In [1]: import numpy as np

In [2]: import numpy.linalg as la

In [3]: np.set_printoptions(suppress=True, linewidth=160)

In [4]: A = np.array([[0.0, -0.1, -0.3],
   ...:     [1.3, 1.4, -1.4],
   ...:     [-0.9, -0.2, -0.4],
   ...:     [0.9, -0.7, 1.2],
   ...:     [-0.4, 0.1, 0.5],
   ...:     [1.24, 1.44, -1.41],
   ...:     [-0.7, -1.7, -0.2]])

In [5]: A
Out[5]: 
array([[ 0.  , -0.1 , -0.3 ],
       [ 1.3 ,  1.4 , -1.4 ],
       [-0.9 , -0.2 , -0.4 ],
       [ 0.9 , -0.7 ,  1.2 ],
       [-0.4 ,  0.1 ,  0.5 ],
       [ 1.24,  1.44, -1.41],
       [-0.7 , -1.7 , -0.2 ]])

In [6]: q, vecs = la.qr(A[:, :2])[0], la.qr(A[:, 2:])[0]

In [7]: s = la.svd(q.T @ vecs, compute_uv=False)

In [8]: np.round(la.norm(q @ q.T - vecs @ vecs.T, 2), 2)
Out[8]: np.float64(1.0)

In [9]: s.round(2)
Out[9]: array([0.65])

In [10]: (s > 0.9).sum()
Out[10]: np.int64(0)

In [11]: x0 = np.array([0, 5, 2])

In [12]: y = A @ x0

In [13]: np.round(la.lstsq(A, y)[0], 2) + 0
Out[13]: array([0., 5., 2.])

In [14]: np.round(la.solve(A.T @ A, A.T @ y), 2) + 0
Out[14]: array([0., 5., 2.])

In [15]: y.round(2)
Out[15]: array([-1.1 ,  4.2 , -1.8 , -1.1 ,  1.5 ,  4.38, -8.9 ])

In [16]: rng = np.random.default_rng(21591)

In [17]: y = y + 0.3 * rng.normal(size=7)

In [18]: y.round(2)
Out[18]: array([-1.01,  4.09, -2.19, -1.22,  1.81,  4.13, -9.14])

In [19]: c, *_ = la.lstsq(A, y)

In [20]: [round(float(la.norm(la.solve(A.T @ A + lam * np.eye(3), A.T @ y))), 2) for lam in (0, 1, 10, 100)]
Out[20]: [5.65, 3.95, 1.61, 0.31]

In [21]: np.round(A.T @ (y - A @ c), 2) + 0
Out[21]: array([0., 0., 0.])

In [22]: out = np.array([[1, 3], [2, 2], [2, 0]])

In [23]: np.vstack([A, out.T]).shape
Out[23]: (9, 3)

In [24]: np.round(np.einsum("ij,ij->i", A, A), 2)
Out[24]: array([0.1 , 5.61, 1.01, 2.74, 0.42, 5.6 , 3.42])

In [25]: np.round(A @ out, 2)
Out[25]: 
array([[-0.8, -0.2],
       [ 1.3,  6.7],
       [-2.1, -3.1],
       [ 1.9,  1.3],
       [ 0.8, -1. ],
       [ 1.3,  6.6],
       [-4.5, -5.5]])

In [26]: la.matrix_rank(A @ out)
Out[26]: np.int64(2)

In [27]: np.round(np.einsum("ik,kj->ij", A, out), 2)
Out[27]: 
array([[-0.8, -0.2],
       [ 1.3,  6.7],
       [-2.1, -3.1],
       [ 1.9,  1.3],
       [ 0.8, -1. ],
       [ 1.3,  6.6],
       [-4.5, -5.5]])
